% ipython --no-banner

In [1]: import numpy as np

In [2]: from numpy import linalg as LA

In [3]: np.set_printoptions(precision=2, suppress=True, linewidth=120, sign=" ")

In [4]: rnd = lambda a: np.round(a, 2) + 0

In [5]: X = np.load("mat.npy")

In [6]: X
Out[6]: 
array([[-2.,  0.,  0.,  0., -3.],
       [ 0., -2., -3., -3.,  0.],
       [ 0., -3., -2., -3.,  0.],
       [ 0., -3., -3., -2.,  0.],
       [-3.,  0.,  0.,  0., -2.]])

In [7]: # splits into 2 blocks

In [8]: other = LA.invert(X)
AttributeError: module 'numpy.linalg' has no attribute 'invert'


In [9]: other = LA.inv(X)

In [10]: rnd(LA.slogdet(X)[0])
Out[10]: np.float64(1.0)

In [11]: np.allclose(other, X.T)
Out[11]: False

In [12]: (np.abs(other) > 1e-9).astype(int)
Out[12]: 
array([[ 1,  0,  0,  0,  1],
       [ 0,  1,  1,  1,  0],
       [ 0,  1,  1,  1,  0],
       [ 0,  1,  1,  1,  0],
       [ 1,  0,  0,  0,  1]])

In [13]: rnd(LA.inv(other))
Out[13]: 
array([[-2.,  0.,  0.,  0., -3.],
       [ 0., -2., -3., -3.,  0.],
       [ 0., -3., -2., -3.,  0.],
       [ 0., -3., -3., -2.,  0.],
       [-3.,  0.,  0.,  0., -2.]])

In [14]: rnd(X @ other)
Out[14]: 
array([[ 1.,  0.,  0.,  0.,  0.],
       [ 0.,  1.,  0.,  0.,  0.],
       [ 0.,  0.,  1.,  0.,  0.],
       [ 0.,  0.,  0.,  1.,  0.],
       [ 0.,  0.,  0.,  0.,  1.]])

In [15]: rnd(np.sort(LA.eigvals(X).real))
Out[15]: array([-8., -5.,  1.,  1.,  1.])

In [16]: (LA.matrix_power((X != 0) + (X.T != 0) + np.eye(5), 5) > 0).astype(int)
Out[16]: 
array([[ 1,  0,  0,  0,  1],
       [ 0,  1,  1,  1,  0],
       [ 0,  1,  1,  1,  0],
       [ 0,  1,  1,  1,  0],
       [ 1,  0,  0,  0,  1]])

In [17]: (X != 0).astype(int)
Out[17]: 
array([[ 1,  0,  0,  0,  1],
       [ 0,  1,  1,  1,  0],
       [ 0,  1,  1,  1,  0],
       [ 0,  1,  1,  1,  0],
       [ 1,  0,  0,  0,  1]])

In [18]: np.flatnonzero(LA.matrix_power((X != 0) + (X.T != 0) + np.eye(5), 5)[0])
Out[18]: array([ 0,  4])
